>>> import numpy as np
>>> from numpy import linalg as LA
>>> np.set_printoptions(precision=3, suppress=True, linewidth=200, sign=" ")
>>> E = np.load("case12.npy")
>>> E
array([[ 0,  2,  2],
       [ 0,  0,  1],
       [ 0,  0,  0]])
>>> # rank 2
>>> proj = np.triu(np.array([[1, 1, 0], [2, 0, 0], [0, 1, 0]]), 1) + np.eye(3)
>>> M2 = proj @ E @ LA.inv(proj)
>>> np.poly(M2)
array([ 1.,  0.,  0.,  0.])
>>> LA.matrix_rank(M2)
np.int64(2)
>>> np.round(E @ LA.pinv(E) @ E, 3) + 0
array([[ 0.,  2.,  2.],
       [ 0.,  0.,  1.],
       [ 0.,  0.,  0.]])
>>> LA.lstsq(E[:-1].T, E[-1])[2]
np.int32(2)
>>> try:
...     LA.inv(E)
... except LA.LinAlgError as e:
...     print("failed:", e)
... 
failed: Singular matrix
>>> m1 = np.loadtxt("block4.csv", delimiter=",")
>>> m1
array([[ 0.,  9.,  3., -9.,  6.],
       [ 0.,  6.,  2., -6.,  4.],
       [ 0., -9., -3.,  9., -6.]])
>>> Uu, sigma, Vt = LA.svd(m1)
>>> vecs = Vt[:(sigma > 1e-8).sum()]
>>> rng = np.random.default_rng(748)
>>> x0 = m1[2] + 5 * m1[0] + rng.integers(2) * np.eye(5)[4]
>>> x0
array([  0.,  36.,  12., -36.,  25.])
>>> np.diag(vecs.T @ vecs)
array([ 0.   ,  0.391,  0.043,  0.391,  0.174])
>>> round(LA.norm(x0 - vecs.T @ vecs @ x0), 3)
np.float64(0.909)
>>> Uu, sigma, Vt = LA.svd(m1)
>>> np.argmax(sigma[:-1] / (sigma[1:] + 1e-6)) + 1
np.int64(1)
>>> M2 = Uu[:, :1] @ np.diag(sigma[:1]) @ Vt[:1]
>>> M2
array([[ 0.,  9.,  3., -9.,  6.],
       [ 0.,  6.,  2., -6.,  4.],
       [ 0., -9., -3.,  9., -6.]])
>>> round(float(np.abs(m1 - M2).max()), 3)
0.0
>>> round(float(LA.norm(m1 - M2) / LA.norm(m1)), 3)
0.0
>>> LA.matrix_rank(M2)
np.int64(1)
>>> LA.matrix_rank(m1, rtol=0.05)
np.int64(1)
>>> Uu, sigma, Vt = LA.svd(m1, full_matrices=False)
>>> np.round(sigma / sigma[0], 3) + 0
array([ 1.,  0.,  0.])
>>> np.allclose(Uu * sigma @ Vt, m1)
True
>>> Uu.shape, sigma.shape, Vt.shape
((3, 3), (3,), (3, 5))
>>> np.round(Uu.T @ m1 @ Vt.T, 3) + 0
array([[ 22.494,   0.   ,   0.   ],
       [  0.   ,   0.   ,   0.   ],
       [  0.   ,   0.   ,   0.   ]])
>>> np.round(Vt @ Vt.T, 3) + 0
array([[ 1.,  0.,  0.],
       [ 0.,  1.,  0.],
       [ 0.,  0.,  1.]])
>>> np.abs(Uu[:, 0]).round(6).argmax()
np.int64(0)
>>> X = np.load("arr.npy")
>>> X
array([[-17.753,  -4.38 ,  -8.102],
       [  8.576,  17.828,  -2.936],
       [  3.734,  19.591,   1.499],
       [ -2.958,  -7.652, -18.24 ],
       [-14.193,  12.721,  -6.061],
       [ 11.405, -16.302,   2.045],
       [  7.735, -17.797,   4.84 ],
       [  0.26 ,  17.614,  -9.471],
       [-11.688,  11.077, -11.861],
       [-12.865, -14.174,  -5.795],
       [-15.333, -11.996,  -4.582],
       [-10.478,   2.736, -16.814],
       [ 11.308,  16.341,  -2.26 ],
       [-14.715,   7.572, -11.23 ],
       [  6.21 ,   0.882,  18.991],
       [ 15.845,  12.14 ,  -1.253]])
>>> C2 = np.cov(X, rowvar=False)
>>> LA.eigvalsh(C2)[::-1]
array([ 193.135,  158.558,   39.861])
>>> C2
array([[133.846,  27.136,  57.634],
       [ 27.136, 176.537, -11.09 ],
       [ 57.634, -11.09 ,  81.171]])
>>> arr = np.load("test10.npy")
>>> arr
array([[ 7,  9,  0, -1, -4],
       [ 4, -3,  0,  2,  0],
       [ 0,  0, -6,  0,  0],
       [ 3,  2,  0,  8,  5],
       [-3, -7,  0, -6, -9]])
>>> # splits into 2 blocks
>>> ang = np.radians(60)
>>> r_ = np.eye(5)
>>> r_[1, 1] = r_[2, 2] = np.cos(ang)
>>> r_[1, 2], r_[2, 1] = -np.sin(ang), np.sin(ang)
>>> r_
array([[ 1.   ,  0.   ,  0.   ,  0.   ,  0.   ],
       [ 0.   ,  0.5  , -0.866,  0.   ,  0.   ],
       [ 0.   ,  0.866,  0.5  ,  0.   ,  0.   ],
       [ 0.   ,  0.   ,  0.   ,  1.   ,  0.   ],
       [ 0.   ,  0.   ,  0.   ,  0.   ,  1.   ]])
>>> M2 = arr @ r_.T
>>> np.allclose(arr @ arr.T, M2 @ M2.T)
True
>>> np.allclose(LA.norm(arr, axis=1), LA.norm(M2, axis=1))
True
>>> LA.svd(arr, compute_uv=False), LA.svd(M2, compute_uv=False)
(array([ 16.551,  11.686,   6.152,   6.   ,   2.155]), array([ 16.551,  11.686,   6.152,   6.   ,   2.155]))
>>> np.abs(M2 - arr).max(axis=0)
array([ 0.   ,  5.196,  7.794,  0.   ,  0.   ])
>>> mat = np.load("layer10.npy")
>>> mat
array([[ 1,  0,  0,  0,  0],
       [ 0,  1,  0,  0,  0],
       [ 4,  4,  1,  0,  0],
       [ 2,  4,  2,  1,  0],
       [ 2,  3,  5,  3,  1]])
>>> M2 = LA.inv(mat)
>>> (np.abs(M2) > 1e-9).astype(int)
array([[ 1,  0,  0,  0,  0],
       [ 0,  1,  0,  0,  0],
       [ 1,  1,  1,  0,  0],
       [ 1,  1,  1,  1,  0],
       [ 0,  1,  1,  1,  1]])
>>> round(LA.det(mat) * LA.det(M2), 3)
np.float64(1.0)
>>> W0 = np.loadtxt("dump.csv", delimiter=",")
>>> W0
array([[-1., -1., -1., -1., -1.],
       [-1., -2., -2., -2., -2.],
       [-1., -2., -3., -3., -3.],
       [-1., -2., -3., -4., -4.],
       [-1., -2., -3., -4., -5.]])
>>> # symmetric, so the eigenvalues are real
>>> w, vecs = LA.eigh(W0)
>>> x0 = np.array([-2, 3, -3, 4, 2])
>>> LA.eigvalsh(W0[1:, 1:])
array([-12.007,  -1.239,  -0.465,  -0.289])
>>> vecs * np.abs(w) @ vecs.T
array([[ 1.,  1.,  1.,  1.,  1.],
       [ 1.,  2.,  2.,  2.,  2.],
       [ 1.,  2.,  3.,  3.,  3.],
       [ 1.,  2.,  3.,  4.,  4.],
       [ 1.,  2.,  3.,  4.,  5.]])
>>> x0 @ W0 @ x0
np.float64(-101.0)
>>> np.round(LA.det(W0), 3)
np.float64(-1.0)
>>> W0 @ W0
array([[  5.,   9.,  12.,  14.,  15.],
       [  9.,  17.,  23.,  27.,  29.],
       [ 12.,  23.,  32.,  38.,  41.],
       [ 14.,  27.,  38.,  46.,  50.],
       [ 15.,  29.,  41.,  50.,  55.]])
>>> feats = np.array([[1, -1, 1], [1, 0, 0], [1, 1, 1]])
>>> np.diff(feats, axis=0)
array([[ 0,  1, -1],
       [ 0,  1,  1]])
>>> LA.rank(feats)
Traceback (most recent call last):
  File "<python-input-72>", line 1, in <module>
    LA.rank(feats)
    ^^^^^^^
AttributeError: module 'numpy.linalg' has no attribute 'rank'
>>> feats.shape
(3, 3)
>>> feats.sum(axis=0)
array([ 3,  0,  2])
>>> np.unravel_index(np.abs(feats).argmax(), feats.shape)
(np.int64(0), np.int64(0))
>>> r0 = np.array([0, 3])
>>> np.correlate(feats[2], feats[1], "full")
array([ 0,  0,  1,  1,  1])
>>> np.polyval(r0, feats[2])
array([ 3,  3,  3])
>>> np.allclose(arr @ arr.T, arr.T @ arr)
False
>>> np.round(LA.det(arr), 3)
np.float64(-15384.0)
>>> np.round(np.abs(LA.eigvals(arr)).max(), 3)
np.float64(11.3)
>>> LA.matrix_power(arr, 3)
array([[ 978,  693,    0,  228, -268],
       [ 386,  105,    0,  160,   -4],
       [   0,    0, -216,    0,    0],
       [ 430,  525,    0,  348,  176],
       [-304, -946,    0, -288, -432]])
>>> np.sort(np.abs(LA.eigvals(arr)))
array([  5.039,   6.   ,   6.71 ,   6.71 ,  11.3  ])
>>> K = np.load("out8.npy")
>>> K
array([[ 1, -1,  1],
       [ 1,  0,  0]])
>>> K.sum(axis=1)
array([ 1,  1])
>>> np.diff(K, axis=0)
array([[ 0,  1, -1]])
>>> np.zeros(2, 3)
Traceback (most recent call last):
  File "<python-input-88>", line 1, in <module>
    np.zeros(2, 3)
    ~~~~~~~~^^^^^^
TypeError: Cannot interpret '3' as a data type
>>> K.shape
(2, 3)
>>> K[:, 3]
Traceback (most recent call last):
  File "<python-input-90>", line 1, in <module>
    K[:, 3]
    ~^^^^^^
IndexError: index 3 is out of bounds for axis 1 with size 3
>>> round(LA.norm(K), 3)
np.float64(2.0)
>>> LA.matrix_rank(K)
np.int64(2)
>>> K[2]
Traceback (most recent call last):
  File "<python-input-93>", line 1, in <module>
    K[2]
    ~^^^
IndexError: index 2 is out of bounds for axis 0 with size 2
>>> K - K[0]
array([[ 0,  0,  0],
       [ 0,  1, -1]])
>>> r0 = np.array([-1, 2, 2])
>>> np.correlate(K[1], K[0], "full")
array([ 1, -1,  1,  0,  0])
>>> np.convolve(K[1], r0)
array([-1,  2,  2,  0,  0])
>>> M2 = K[0, 0] * K[1:] - np.outer(K[1:, 0], K[0])
>>> M2
array([[ 0,  1, -1]])
>>> K[:, 0] / K[0, 0]
array([ 1.,  1.])
>>> LA.matrix_rank(M2), LA.matrix_rank(K)
(np.int64(1), np.int64(2))
>>> W1 = np.array([[4, -2, 2, 1, -1, -5], [0, 2, 2, 2, -1, 3], [-2, 0, 5, -2, -3, 2]])
>>> beta = np.array([3, 0, -3, -3, 2, -5])
>>> act = np.maximum(K @ W1 + beta, 0)
>>> act
array([[ 5,  0,  2,  0,  0,  0],
       [ 7,  0,  0,  0,  1,  0]])
>>> (act > 0).astype(int)
array([[ 1,  0,  1,  0,  0,  0],
       [ 1,  0,  0,  0,  1,  0]])
>>> C = np.array([[-1, -1], [1, 2], [0, -1], [2, 2], [-2, 2], [-2, 1]])
>>> act @ C
array([[-5, -7],
       [-9, -5]])
>>> (act @ C).round(6).argmax(axis=1)
array([ 0,  1])
>>> r0, g = act[0], act[1]
>>> r0 @ r0
np.int64(29)
>>> pr = (r0 @ g) / (r0 @ r0) * r0
>>> pr
array([ 6.034,  0.   ,  2.414,  0.   ,  0.   ,  0.   ])
>>> round((g - pr) @ r0, 3)
np.float64(0.0)
